>>> import numpy as np
>>> import numpy.linalg as la
>>> np.set_printoptions(precision=2, suppress=True, linewidth=160, floatmode="fixed")
>>> feats = np.load("test18.npy")
>>> feats
array([[  0,  -3,   0],
       [ -2,  -3,   3],
       [  1,  -2,   0],
       [ -2,  -4,   1],
       [ -5,  -5,  -1],
       [ -6,  -8,   2],
       [ -8, -11,   2],
       [ -5,  -9,   2],
       [ -3,  -8,  -1],
       [  0,  -7,   2],
       [  2,  -4,   1],
       [  5,  -1,  -2],
       [  4,   0,  -2],
       [  4,   0,   0],
       [  1,   0,   0],
       [ -2,  -3,  -3],
       [  0,  -3,   0],
       [  0,  -4,   0],
       [ -3,  -6,  -1],
       [ -3,  -7,  -1],
       [ -5,  -6,  -3],
       [ -4,  -6,  -4]])
>>> x0 = np.array([4, 2, 4])
>>> y = feats @ x0
>>> la.lstsq(feats, y)[0]
array([4.00, 2.00, 4.00])
>>> y
array([ -6,  -2,   0, -12, -34, -32, -46, -30, -32,  -6,   4,  10,   8,  16,   4, -26,  -6,  -8, -28, -30, -44, -44])
>>> rng = np.random.default_rng(64522)
>>> y = y + 0.02 * rng.normal(size=22)
>>> y
array([ -6.02,  -1.98,   0.02, -12.00, -34.01, -32.03, -46.00, -29.98, -31.99,  -6.01,   3.98,   9.99,   8.00,  15.98,   3.98, -26.00,  -5.99,  -8.03, -28.02,
       -30.02, -44.02, -43.98])
>>> c, *_ = la.lstsq(feats, y)
>>> [round(float(la.norm(la.solve(feats.T @ feats + lam * np.eye(3), feats.T @ y))), 2) for lam in (0, 1, 10, 100)]
[6.0, 5.95, 5.54, 3.87]
>>> np.round(feats.T @ (y - feats @ c), 2) + 0
array([0.00, 0.00, 0.00])
>>> c.round()
array([4.00, 2.00, 4.00])
>>> Ac = (feats - feats.mean(axis=0)) / feats.std(axis=0)
>>> Ac.std(axis=0)
array([1.00, 1.00, 1.00])
>>> np.argwhere(np.abs(Ac) > 2)
array([[ 6,  1],
       [21,  2]])
>>> c = la.lstsq(np.delete(Ac, 1, axis=1), Ac[:, 1])[0]
>>> c
array([ 0.83, -0.15])
>>> lab = rng.permutation(3)
>>> B = feats[:, lab] * rng.choice([-1, 1], 3)
>>> B
array([[ 0,  0,  3],
       [ 2,  3,  3],
       [-1,  0,  2],
       [ 2,  1,  4],
       [ 5, -1,  5],
       [ 6,  2,  8],
       [ 8,  2, 11],
       [ 5,  2,  9],
       [ 3, -1,  8],
       [ 0,  2,  7],
       [-2,  1,  4],
       [-5, -2,  1],
       [-4, -2,  0],
       [-4,  0,  0],
       [-1,  0,  0],
       [ 2, -3,  3],
       [ 0,  0,  3],
       [ 0,  0,  4],
       [ 3, -1,  6],
       [ 3, -1,  7],
       [ 5, -3,  6],
       [ 4, -4,  6]])
>>> Uu, _, Vh = la.svd(feats.T @ B)
>>> lab
array([0, 2, 1])
>>> X = np.load("arr.npy")
>>> X
array([[-0.78, 36.25, -6.34],
       [-1.30, 37.15, -4.66],
       [-1.17, 34.97, -5.10],
       [ 0.59, 34.34, -5.14],
       [-1.54, 35.51, -5.64],
       [-0.27, 37.40, -6.48],
       [-0.81, 36.02, -5.00],
       [-0.67, 34.71, -4.81],
       [ 0.27, 32.93, -4.50],
       [ 0.56, 34.22, -5.17],
       [-0.62, 34.89, -3.27],
       [ 0.69, 36.10, -6.86],
       [ 0.38, 34.97, -3.85],
       [ 0.58, 35.30, -4.21],
       [-1.48, 32.53, -4.48],
       [ 1.49, 35.40, -3.94],
       [-0.12, 34.66, -4.88],
       [ 0.96, 34.33, -5.57],
       [ 0.11, 34.14, -4.97],
       [ 0.61, 35.47, -2.73]])
>>> r0, v = X[16], X[5]
>>> round(r0 @ v, 2)
np.float64(1327.94)
>>> pr = (r0 @ v) / (r0 @ r0) * r0
>>> np.outer(r0, v)
array([[   0.03,   -4.49,    0.78],
       [  -9.36, 1296.28, -224.60],
       [   1.32, -182.51,   31.62]])
>>> la.matrix_rank(np.outer(r0, v))
np.int64(1)
>>> B = np.c_[X[:, :1] @ np.array([[-7]]), np.array([-2, 3, -9, -6, -7, -2, 8, 9, 9, 6, -2, 5, -5, -6, 7, 0, 6, 6, 6, -9])]
>>> B
array([[  5.46,  -2.00],
       [  9.10,   3.00],
       [  8.19,  -9.00],
       [ -4.13,  -6.00],
       [ 10.78,  -7.00],
       [  1.89,  -2.00],
       [  5.67,   8.00],
       [  4.69,   9.00],
       [ -1.89,   9.00],
       [ -3.92,   6.00],
       [  4.34,  -2.00],
       [ -4.83,   5.00],
       [ -2.66,  -5.00],
       [ -4.06,  -6.00],
       [ 10.36,   7.00],
       [-10.43,   0.00],
       [  0.84,   6.00],
       [ -6.72,   6.00],
       [ -0.77,   6.00],
       [ -4.27,  -9.00]])
>>> np.round(la.lstsq(X, B[:, 0])[0], 2) + 0
array([-7.00,  0.00,  0.00])
>>> la.norm(la.qr(X)[0].T @ B, axis=0) ** 2 / ((B ** 2).sum(axis=0) + 1e-12)
array([1.00, 0.09])
>>> la.matrix_rank(B)
np.int64(2)
>>> basis = X[[3, 0]].astype(float)
>>> for _ in range(3):
...     lab = la.norm(X[:, None] - basis, axis=-1).argmin(axis=1)
...     basis = np.array([X[lab == j].mean(axis=0) for j in range(2)])
... 
>>> lab
array([1, 1, 1, 0, 1, 1, 1, 0, 0, 0, 0, 1, 0, 0, 0, 0, 0, 0, 0, 0])
>>> np.bincount(lab)
array([13,  7])
>>> np.abs(basis[1] - basis[0]).argmax()
np.int64(1)
>>> basis
array([[ 0.20, 34.45, -4.42],
       [-0.74, 36.20, -5.73]])
>>> x0 = np.array([0, -1, -1])
>>> X * x0
array([[ -0.00, -36.25,   6.34],
       [ -0.00, -37.15,   4.66],
       [ -0.00, -34.97,   5.10],
       [  0.00, -34.34,   5.14],
       [ -0.00, -35.51,   5.64],
       [ -0.00, -37.40,   6.48],
       [ -0.00, -36.02,   5.00],
       [ -0.00, -34.71,   4.81],
       [  0.00, -32.93,   4.50],
       [  0.00, -34.22,   5.17],
       [ -0.00, -34.89,   3.27],
       [  0.00, -36.10,   6.86],
       [  0.00, -34.97,   3.85],
       [  0.00, -35.30,   4.21],
       [ -0.00, -32.53,   4.48],
       [  0.00, -35.40,   3.94],
       [ -0.00, -34.66,   4.88],
       [  0.00, -34.33,   5.57],
       [  0.00, -34.14,   4.97],
       [  0.00, -35.47,   2.73]])
>>> (X @ x0).argmax()
np.int64(14)
>>> np.sign((X @ x0).round(6))
array([-1.00, -1.00, -1.00, -1.00, -1.00, -1.00, -1.00, -1.00, -1.00, -1.00, -1.00, -1.00, -1.00, -1.00, -1.00, -1.00, -1.00, -1.00, -1.00, -1.00])
>>> X @ np.eye(3)[0]
array([-0.78, -1.30, -1.17,  0.59, -1.54, -0.27, -0.81, -0.67,  0.27,  0.56, -0.62,  0.69,  0.38,  0.58, -1.48,  1.49, -0.12,  0.96,  0.11,  0.61])
>>> la.norm(X @ x0) <= la.norm(X, 2) * la.norm(x0) + 1e-9
np.True_
